In [1]: import numpy as np

In [2]: np.set_printoptions(precision=2, suppress=True, linewidth=200)

In [3]: E = np.array([[2, 2, 1, 0, 1, 1],
   ...:     [2, 0, 2, 0, 1, 2],
   ...:     [2, 1, 0, 1, 0, 2],
   ...:     [0, 1, 1, 2, 0, 1],
   ...:     [1, 1, 0, 1, 1, 1],
   ...:     [1, 1, 2, 1, 2, 1]])

In [4]: E
Out[4]: 
array([[2, 2, 1, 0, 1, 1],
       [2, 0, 2, 0, 1, 2],
       [2, 1, 0, 1, 0, 2],
       [0, 1, 1, 2, 0, 1],
       [1, 1, 0, 1, 1, 1],
       [1, 1, 2, 1, 2, 1]])

In [5]: r0 = np.array([2, 0, 1, 3, -3, 1])

In [6]: out = E + np.outer(r0, np.eye(6)[3])

In [7]: out
Out[7]: 
array([[ 2.,  2.,  1.,  2.,  1.,  1.],
       [ 2.,  0.,  2.,  0.,  1.,  2.],
       [ 2.,  1.,  0.,  2.,  0.,  2.],
       [ 0.,  1.,  1.,  5.,  0.,  1.],
       [ 1.,  1.,  0., -2.,  1.,  1.],
       [ 1.,  1.,  2.,  2.,  2.,  1.]])

In [8]: np.round(np.linalg.det(out) / np.linalg.det(E), 2), np.round(1 + np.linalg.solve(E, r0)[3], 2)
Out[8]: (np.float64(11.0), np.float64(11.0))

In [9]: np.linalg.matrix_rank(out - E)
Out[9]: np.int64(1)

In [10]: np.allclose(E @ E.T, E.T @ E)
Out[10]: False

In [11]: (E - E.T) / 2
Out[11]: 
array([[ 0. ,  0. , -0.5,  0. ,  0. ,  0. ],
       [ 0. ,  0. ,  0.5, -0.5,  0. ,  0.5],
       [ 0.5, -0.5,  0. ,  0. ,  0. ,  0. ],
       [ 0. ,  0.5,  0. ,  0. , -0.5,  0. ],
       [ 0. ,  0. ,  0. ,  0.5,  0. , -0.5],
       [ 0. , -0.5,  0. ,  0. ,  0.5,  0. ]])

In [12]: np.sort(np.abs(np.linalg.eigvals(E)))
Out[12]: array([0.22, 0.66, 1.08, 1.91, 2.01, 6.53])

In [13]: U, sig, VT = np.linalg.svd(E)

In [14]: np.argmax(sig[:-1] / (sig[1:] + 1e-6)) + 1
Out[14]: np.int64(5)

In [15]: out = U[:, :5] @ np.diag(sig[:5]) @ VT[:5]

In [16]: round(float(np.linalg.norm(E - out, 2)), 2), round(sig[5], 2)
Out[16]: (0.07, np.float64(0.07))

In [17]: np.round(np.abs(E - out).max(), 2)
Out[17]: np.float64(0.02)

In [18]: np.linalg.matrix_rank(E, rtol=0.05)
Out[18]: np.int64(5)

In [19]: np.round(np.linalg.norm(E - out) / np.linalg.norm(E), 2)
Out[19]: np.float64(0.01)

In [20]: vec = np.array([6, 3, 9, -5, 2, 0])

In [21]: E @ np.ones(6)
Out[21]: array([7., 7., 6., 5., 5., 8.])

In [22]: np.linalg.norm(E @ vec) <= np.linalg.norm(E, 2) * np.linalg.norm(vec) + 1e-9
Out[22]: np.True_

In [23]: E @ vec
Out[23]: array([29, 32, 10,  2,  6, 26])

In [24]: np.sign((E @ vec).round(6))
Out[24]: array([1, 1, 1, 1, 1, 1])

In [25]: np.einsum("ij,j->i", E, vec)
Out[25]: array([29, 32, 10,  2,  6, 26])

In [26]: E @ (2 * vec)
Out[26]: array([58, 64, 20,  4, 12, 52])

In [27]: X = np.cumsum(np.array([[4, -8, -4, 2],
    ...:     [4, 4, 3, -4],
    ...:     [-5, -9, -9, -1],
    ...:     [1, -7, 8, 3],
    ...:     [7, -9, -8, 7],
    ...:     [-8, 5, 5, -8],
    ...:     [-1, 3, 2, -7],
    ...:     [3, 5, 7, 0],
    ...:     [-5, -9, -9, -7],
    ...:     [0, 7, -8, 7],
    ...:     [8, 7, 1, 7],
    ...:     [1, -6, 8, 9],
    ...:     [-3, 3, -1, 8],
    ...:     [-7, -9, -1, -9],
    ...:     [-1, 0, -5, -2],
    ...:     [-5, -1, 2, -6],
    ...:     [-4, 4, 9, -3],
    ...:     [-8, -5, -8, 2],
    ...:     [6, 1, 1, 0],
    ...:     [-4, -6, -4, 5],
    ...:     [8, -4, -3, -6],
    ...:     [-5, 8, 6, 0],
    ...:     [3, 5, -8, 5],
    ...:     [-8, -5, -5, -5],
    ...:     [-2, -6, -5, -5]]), axis=0)

In [28]: X
Out[28]: 
array([[  4,  -8,  -4,   2],
       [  8,  -4,  -1,  -2],
       [  3, -13, -10,  -3],
       [  4, -20,  -2,   0],
       [ 11, -29, -10,   7],
       [  3, -24,  -5,  -1],
       [  2, -21,  -3,  -8],
       [  5, -16,   4,  -8],
       [  0, -25,  -5, -15],
       [  0, -18, -13,  -8],
       [  8, -11, -12,  -1],
       [  9, -17,  -4,   8],
       [  6, -14,  -5,  16],
       [ -1, -23,  -6,   7],
       [ -2, -23, -11,   5],
       [ -7, -24,  -9,  -1],
       [-11, -20,   0,  -4],
       [-19, -25,  -8,  -2],
       [-13, -24,  -7,  -2],
       [-17, -30, -11,   3],
       [ -9, -34, -14,  -3],
       [-14, -26,  -8,  -3],
       [-11, -21, -16,   2],
       [-19, -26, -21,  -3],
       [-21, -32, -26,  -8]])

In [29]: vec = np.array([0, -1, 1, -2])

In [30]: y = X @ vec

In [31]: np.round(np.linalg.solve(X.T @ X, X.T @ y), 2) + 0
Out[31]: array([ 0., -1.,  1., -2.])

In [32]: np.round(np.linalg.pinv(X) @ X, 2) + 0
Out[32]: 
array([[1., 0., 0., 0.],
       [0., 1., 0., 0.],
       [0., 0., 1., 0.],
       [0., 0., 0., 1.]])

In [33]: try:
    ...:     np.linalg.solve(X, y)
    ...: except np.linalg.LinAlgError as e:
    ...:     print(e)
    ...: 
Last 2 dimensions of the array must be square

In [34]: rng = np.random.default_rng(45)

In [35]: y = y + 0.02 * rng.normal(size=25)

In [36]: y
Out[36]: 
array([ -0.01,   6.99,   9.  ,  18.02,   5.  ,  21.01,  34.01,  36.01,  49.98,  21.01,   1.  ,  -3.01, -23.01,   3.  ,   1.98,  16.97,  28.  ,  21.02,  21.  ,  13.01,  25.99,  23.98,   0.97,  10.98,
        22.03])

In [37]: beta, *_ = np.linalg.lstsq(X, y)

In [38]: [round(float(np.linalg.norm(np.linalg.solve(X.T @ X + lam * np.eye(4), X.T @ y))), 2) for lam in (0, 1, 10, 100)]
Out[38]: [2.45, 2.45, 2.42, 2.22]

In [39]: round(np.linalg.norm(y - X @ beta), 2)
Out[39]: np.float64(0.07)

In [40]: beta.round()
Out[40]: array([-0., -1.,  1., -2.])
